$ ipython --no-banner

In [1]: import numpy as np

In [2]: np.set_printoptions(precision=2, suppress=True, linewidth=160)

In [3]: M = np.load("run0.npy")

In [4]: print(M)
[[  0.42 -18.95  -1.01  -5.68   2.76]
 [ 11.53   1.46  -0.94  -2.4  -16.07]
 [  1.44 -16.28   5.87   9.21  -3.68]
 [  4.92  -2.27 -12.68  -0.65 -14.47]
 [ -1.8   12.85  12.93  -8.04   0.04]
 [  7.8   16.86  -3.12  -2.96  -6.04]
 [ 16.63   5.71   8.65   1.75  -3.61]
 [  7.46   8.38   0.61  13.    10.23]
 [  0.33 -14.63   4.1    1.84  12.87]
 [ -2.58  12.46  -5.59  12.13  -7.72]
 [  9.56   2.08 -14.51  -1.58  -9.55]
 [ -1.03  -9.     0.47 -17.49  -3.44]
 [ 10.29  14.6    8.18  -3.67   0.68]
 [ -1.79   9.01  14.58  -1.58  10.03]
 [  4.68  -9.69 -14.02  -8.41   4.11]
 [ 13.82   2.61  -4.2   12.66  -4.91]
 [  7.47  -6.31 -16.17   6.39   1.49]
 [-12.22   3.61   8.39  -3.16 -12.54]
 [ -1.37  14.87  -1.63  -1.11 -13.15]
 [ -1.02   4.83  -1.52  16.42 -10.18]
 [ -0.85   6.39  13.    -9.89   9.57]
 [  2.29   0.01   4.96  18.64   4.76]
 [ -3.45 -12.47  -5.53  10.94   9.06]
 [ -5.71   4.42  -7.01  -4.32  16.74]
 [  7.26  -4.19   2.93 -17.92   0.22]
 [ 13.69  -7.7    1.3   12.31  -0.22]
 [ -5.25  12.57 -14.56   1.54   0.2 ]
 [  1.48  -4.91   0.25 -17.21   8.81]
 [  9.34  -7.69  -6.62  -7.49  12.4 ]
 [-10.83   0.19   6.52  15.19   3.07]
 [ 13.36  -7.39  -2.81   9.87  -7.84]
 [ -6.89  -8.75 -11.44  11.82  -2.31]
 [  3.9  -10.91   0.14  -2.8   16.06]
 [ -3.7    1.98 -10.61   1.51  16.36]
 [ -5.98  -1.1   18.14  -5.3    2.4 ]
 [  0.02  -6.9  -14.18  -8.17   9.2 ]
 [ -5.6   -7.63 -12.4  -12.1    3.22]]

In [5]: P = M @ np.linalg.solve(M.T @ M, M.T)

In [6]: P @ M[:, 3]
Out[6]: 
array([ -5.68,  -2.4 ,   9.21,  -0.65,  -8.04,  -2.96,   1.75,  13.  ,   1.84,  12.13,  -1.58, -17.49,  -3.67,  -1.58,  -8.41,  12.66,   6.39,  -3.16,  -1.11,
        16.42,  -9.89,  18.64,  10.94,  -4.32, -17.92,  12.31,   1.54, -17.21,  -7.49,  15.19,   9.87,  11.82,  -2.8 ,   1.51,  -5.3 ,  -8.17, -12.1 ])
